$ ipython --no-banner

In [1]: import numpy as np

In [2]: import numpy.linalg as la

In [3]: np.set_printoptions(precision=2, suppress=True, linewidth=160, floatmode="fixed")

In [4]: rd = lambda a: np.round(a, 2) + 0

In [5]: feats = np.loadtxt("w.csv", delimiter=",")

In [6]: rd(feats)
Out[6]: 
array([[0.30, 0.10, 0.20, 0.10, 0.20, 0.10],
       [0.00, 0.50, 0.12, 0.00, 0.12, 0.25],
       [0.20, 0.10, 0.20, 0.00, 0.30, 0.20],
       [0.00, 0.10, 0.30, 0.40, 0.10, 0.10],
       [0.22, 0.00, 0.11, 0.11, 0.33, 0.22],
       [0.21, 0.21, 0.14, 0.21, 0.14, 0.07]])

In [7]: # rows sum to 1

In [8]: O, V = la.qr(feats[:, :2])[0], la.qr(feats[:, 2:])[0]

In [9]: sv = la.svd(O.T @ V, compute_uv=False)

In [10]: rd(np.degrees(np.arccos(sv.clip(0, 1))))
Out[10]: array([ 9.73, 27.84])

In [11]: u = np.array([1, -2, -5, 0, 1, -3])

In [12]: other = feats + np.outer(u, np.eye(6)[4])

In [13]: la.matrix_rank(other - feats)
Out[13]: np.int64(1)

In [14]: rd(la.det(other) / la.det(feats)), rd(1 + la.solve(feats, u)[4])
Out[14]: (np.float64(-127.09), np.float64(-127.09))

In [15]: O, r_ = la.qr(feats)

In [16]: rd(np.abs(np.diag(r_)))
Out[16]: array([0.47, 0.53, 0.28, 0.24, 0.19, 0.03])

In [17]: rd(np.trace(O @ O.T))
Out[17]: np.float64(6.0)

In [18]: rd(O.T @ O)
Out[18]: 
array([[1.00, 0.00, 0.00, 0.00, 0.00, 0.00],
       [0.00, 1.00, 0.00, 0.00, 0.00, 0.00],
       [0.00, 0.00, 1.00, 0.00, 0.00, 0.00],
       [0.00, 0.00, 0.00, 1.00, 0.00, 0.00],
       [0.00, 0.00, 0.00, 0.00, 1.00, 0.00],
       [0.00, 0.00, 0.00, 0.00, 0.00, 1.00]])

In [19]: rd(abs(r_[0, 0])), rd(la.norm(feats[:, 0]))
Out[19]: (np.float64(0.47), np.float64(0.47))

In [20]: rd(r_)
Out[20]: 
array([[-0.47, -0.20, -0.33, -0.21, -0.47, -0.28],
       [ 0.00, -0.53, -0.18, -0.10, -0.11, -0.23],
       [ 0.00,  0.00, -0.28, -0.34, -0.10, -0.08],
       [ 0.00,  0.00,  0.00, -0.24,  0.08,  0.08],
       [ 0.00,  0.00,  0.00,  0.00, -0.19, -0.17],
       [ 0.00,  0.00,  0.00,  0.00,  0.00, -0.03]])

In [21]: rd(O @ r_)
Out[21]: 
array([[0.30, 0.10, 0.20, 0.10, 0.20, 0.10],
       [0.00, 0.50, 0.12, 0.00, 0.12, 0.25],
       [0.20, 0.10, 0.20, 0.00, 0.30, 0.20],
       [0.00, 0.10, 0.30, 0.40, 0.10, 0.10],
       [0.22, 0.00, 0.11, 0.11, 0.33, 0.22],
       [0.21, 0.21, 0.14, 0.21, 0.14, 0.07]])
